% python3 -q
>>> import numpy as np
>>> import numpy.linalg as la
>>> np.set_printoptions(suppress=True, linewidth=200)
>>> E = np.load("run7.npy")
>>> E
array([[-3, -3,  1],
       [ 1, -3, -3],
       [-3,  1, -3]])
>>> (E @ E)[0]
array([ 3, 19,  3])
>>> np.allclose(E @ E.T, E.T @ E)
True
>>> np.sort(np.abs(np.fft.fft(E[0]))), np.round(np.sort(la.svd(E, compute_uv=False)), 3)
(array([4., 4., 5.]), array([4., 4., 5.]))
>>> out = E[0, 0] * E[1:] - np.outer(E[1:, 0], E[0])
>>> out
array([[  0,  12,   8],
       [  0, -12,  12]])
>>> np.round(E[:, 0] / E[0, 0], 3)
array([ 1.   , -0.333,  1.   ])
>>> np.flatnonzero(~out.round(6).any(axis=1))
array([], dtype=int64)
>>> w1 = np.array([[-3, -3, 0, 0, -1], [-1, 3, 0, 0, -3], [2, 1, -3, -1, 2]])
>>> b = np.array([-2, -3, -2, -1, -1])
>>> H = np.maximum(E @ w1 + b, 0)
>>> np.round((H > 0).mean(axis=0), 3)
array([0.333, 0.333, 0.667, 0.667, 0.667])
>>> (H > 0).astype(int)
array([[1, 0, 0, 0, 1],
       [0, 0, 1, 1, 1],
       [0, 1, 1, 1, 0]])
>>> cent = np.array([[1, 0], [2, 1], [2, 1], [2, 0], [0, 2]])
>>> w1 @ cent
array([[-9, -5],
       [ 5, -3],
       [-4,  2]])
>>> (H @ cent).round(6).argmax(axis=1)
array([1, 0, 0])
>>> feats = np.load("dump.npy")
>>> feats
array([[  3.385,  -0.042,  -4.26 ],
       [  3.758,  -0.29 ,   1.077],
       [ -0.645,   0.156,   1.348],
       [  2.256,  -2.552,   1.177],
       [ -1.521,  -0.316,   2.098],
       [ -2.654,   1.14 ,   5.938],
       [ -2.268,   0.049,   3.253],
       [ -0.845,  -0.751,   0.467],
       [ -0.364,   0.725,  -5.851],
       [  2.712,  -0.513,   3.012],
       [ -2.281,  -0.019,  -5.38 ],
       [ -0.763,   0.892,  -0.006],
       [ -0.67 ,  -1.226,  -0.393],
       [  1.913,  -1.26 ,   1.246],
       [ -4.941,  -2.459,   4.86 ],
       [  0.797,   1.256,  -0.957],
       [  0.386,  -0.993,  -3.694],
       [  2.016,   1.467,  -3.823],
       [  0.202,  -0.644,  -1.588],
       [ -2.051,  -0.804, -11.641],
       [  0.661,  -1.695,   0.226],
       [ -0.5  ,  -0.097,  -6.867],
       [  1.499,   0.302,  -3.646],
       [  2.03 ,  -1.437,  -0.645],
       [  0.141,   1.789,  -2.401]])
>>> cov = np.cov(feats, rowvar=False)
>>> np.round(np.corrcoef(feats.T), 3)
array([[ 1.   ,  0.029, -0.109],
       [ 0.029,  1.   , -0.189],
       [-0.109, -0.189,  1.   ]])
>>> np.argwhere(np.triu(np.abs(np.corrcoef(feats.T)) > 0.8, 1))
array([], shape=(0, 2), dtype=int64)
>>> np.median(feats, axis=0)
array([ 0.141, -0.29 , -0.393])
>>> cov.round(3)
array([[ 4.336,  0.068, -0.9  ],
       [ 0.068,  1.299, -0.851],
       [-0.9  , -0.851, 15.686]])
>>> np.round(np.polyfit(feats[:, 0], feats[:, 1], 1), 3)
array([ 0.016, -0.294])
>>> cent = feats[[16, 0]].astype(float)
>>> for _ in range(3):
...     labels = la.norm(feats[:, None] - cent, axis=-1).argmin(axis=1)
...     cent = np.array([feats[labels == j].mean(axis=0) for j in range(2)])
... 
>>> labels
array([1, 0, 0, 0, 0, 0, 0, 0, 1, 0, 1, 0, 0, 0, 0, 0, 1, 1, 0, 1, 0, 1, 1, 0, 1])
>>> cent.round(3)
array([[ 0.001, -0.603,  1.32 ],
       [ 0.248,  0.259, -5.285]])
>>> np.round(cent[1] - cent[0], 3)
array([ 0.247,  0.862, -6.604])
>>> P = feats @ la.solve(feats.T @ feats, feats.T)
>>> la.matrix_rank(np.eye(25) - P)
np.int64(22)
>>> np.allclose(P @ P, P)
True
>>> t = np.radians(45)
>>> r_ = np.eye(3)
>>> r_[1, 1] = r_[2, 2] = np.cos(t)
>>> r_[1, 2], r_[2, 1] = -np.sin(t), np.sin(t)
>>> r_.round(3)
array([[ 1.   ,  0.   ,  0.   ],
       [ 0.   ,  0.707, -0.707],
       [ 0.   ,  0.707,  0.707]])
>>> out = E @ r_.T
>>> round(float(la.det(r_)), 3), np.round(np.trace(r_), 3)
(1.0, np.float64(2.414))
>>> np.allclose(la.norm(E, axis=1), la.norm(out, axis=1))
True
>>> np.round(np.abs(out - E).max(axis=0), 3)
array([0.   , 3.   , 2.414])
>>> np.round(la.svd(E, compute_uv=False), 3), np.round(la.svd(out, compute_uv=False), 3)
(array([5., 4., 4.]), array([5., 4., 4.]))
>>> np.allclose(E @ E.T, out @ out.T)
True
>>> cen = (feats - feats.mean(axis=0)) / feats.std(axis=0)
>>> np.round(cen.std(axis=0), 3)
array([1., 1., 1.])
>>> b = la.lstsq(np.delete(cen, 0, axis=1), cen[:, 0])[0]
>>> np.abs(b).argmax()
np.int64(1)
>>> b.round(3)
array([ 0.008, -0.108])
>>> M = np.array([[1, 1, 1, 1, 1, 1, 1, 1], [1, -1, -1, 1, 1, -1, -1, 1]])
>>> u, v = M[1], M[0]
>>> u @ v
np.int64(0)
>>> pr = (u @ v) / (u @ u) * u
>>> np.outer(u, v)
array([[ 1,  1,  1,  1,  1,  1,  1,  1],
       [-1, -1, -1, -1, -1, -1, -1, -1],
       [-1, -1, -1, -1, -1, -1, -1, -1],
       [ 1,  1,  1,  1,  1,  1,  1,  1],
       [ 1,  1,  1,  1,  1,  1,  1,  1],
       [-1, -1, -1, -1, -1, -1, -1, -1],
       [-1, -1, -1, -1, -1, -1, -1, -1],
       [ 1,  1,  1,  1,  1,  1,  1,  1]])
>>> def softmax(z):
...     e = np.exp(z - z.max(axis=-1, keepdims=True))
...     return e / e.sum(axis=-1, keepdims=True)
... 
>>> np.round(softmax(M[1]), 3)
array([0.22, 0.03, 0.03, 0.22, 0.22, 0.03, 0.03, 0.22])
>>> S = M @ M.T / np.sqrt(8)
>>> np.round(softmax(S), 3)
array([[0.944, 0.056],
       [0.056, 0.944]])
>>> np.round(softmax(S + np.triu(np.full(S.shape, -np.inf), 1)), 3)
array([[1.   , 0.   ],
       [0.056, 0.944]])
>>> t = np.radians(88)
>>> r_ = np.eye(8)
>>> r_[0, 0] = r_[1, 1] = np.cos(t)
>>> r_[0, 1], r_[1, 0] = -np.sin(t), np.sin(t)
>>> r_.round(3)
array([[ 0.035, -0.999,  0.   ,  0.   ,  0.   ,  0.   ,  0.   ,  0.   ],
       [ 0.999,  0.035,  0.   ,  0.   ,  0.   ,  0.   ,  0.   ,  0.   ],
       [ 0.   ,  0.   ,  1.   ,  0.   ,  0.   ,  0.   ,  0.   ,  0.   ],
       [ 0.   ,  0.   ,  0.   ,  1.   ,  0.   ,  0.   ,  0.   ,  0.   ],
       [ 0.   ,  0.   ,  0.   ,  0.   ,  1.   ,  0.   ,  0.   ,  0.   ],
       [ 0.   ,  0.   ,  0.   ,  0.   ,  0.   ,  1.   ,  0.   ,  0.   ],
       [ 0.   ,  0.   ,  0.   ,  0.   ,  0.   ,  0.   ,  1.   ,  0.   ],
       [ 0.   ,  0.   ,  0.   ,  0.   ,  0.   ,  0.   ,  0.   ,  1.   ]])
>>> out = M @ r_.T
>>> np.allclose(la.norm(M, axis=1), la.norm(out, axis=1))
True
>>> np.round(np.abs(out - M).max(axis=0), 3)
array([1.964, 1.964, 0.   , 0.   , 0.   , 0.   , 0.   , 0.   ])
>>> out.round(3)
array([[-0.964,  1.034,  1.   ,  1.   ,  1.   ,  1.   ,  1.   ,  1.   ],
       [ 1.034,  0.964, -1.   ,  1.   ,  1.   , -1.   , -1.   ,  1.   ]])
>>> F = np.diag(20 * np.array([3, 3, 1, 1])) + np.array([[3, 1, 2, -1], [1, 1, 0, 1], [0, -3, -2, -1], [1, -2, 0, -1]])
>>> F
array([[63,  1,  2, -1],
       [ 1, 61,  0,  1],
       [ 0, -3, 18, -1],
       [ 1, -2,  0, 19]])
>>> M @ M
Traceback (most recent call last):
  File "<python-input-73>", line 1, in <module>
    M @ M
    ~~^~~
ValueError: matmul: Input operand 1 has a mismatch in its core dimension 0, with gufunc signature (n?,k),(k,m?)->(n?,m?) (size 2 is different from 8)
>>> cov = M.T @ M
>>> la.matrix_rank(cov)
np.int64(2)
>>> np.diag(cov)
array([2, 2, 2, 2, 2, 2, 2, 2])
>>> np.trace(cov), (M ** 2).sum()
(np.int64(16), np.int64(16))
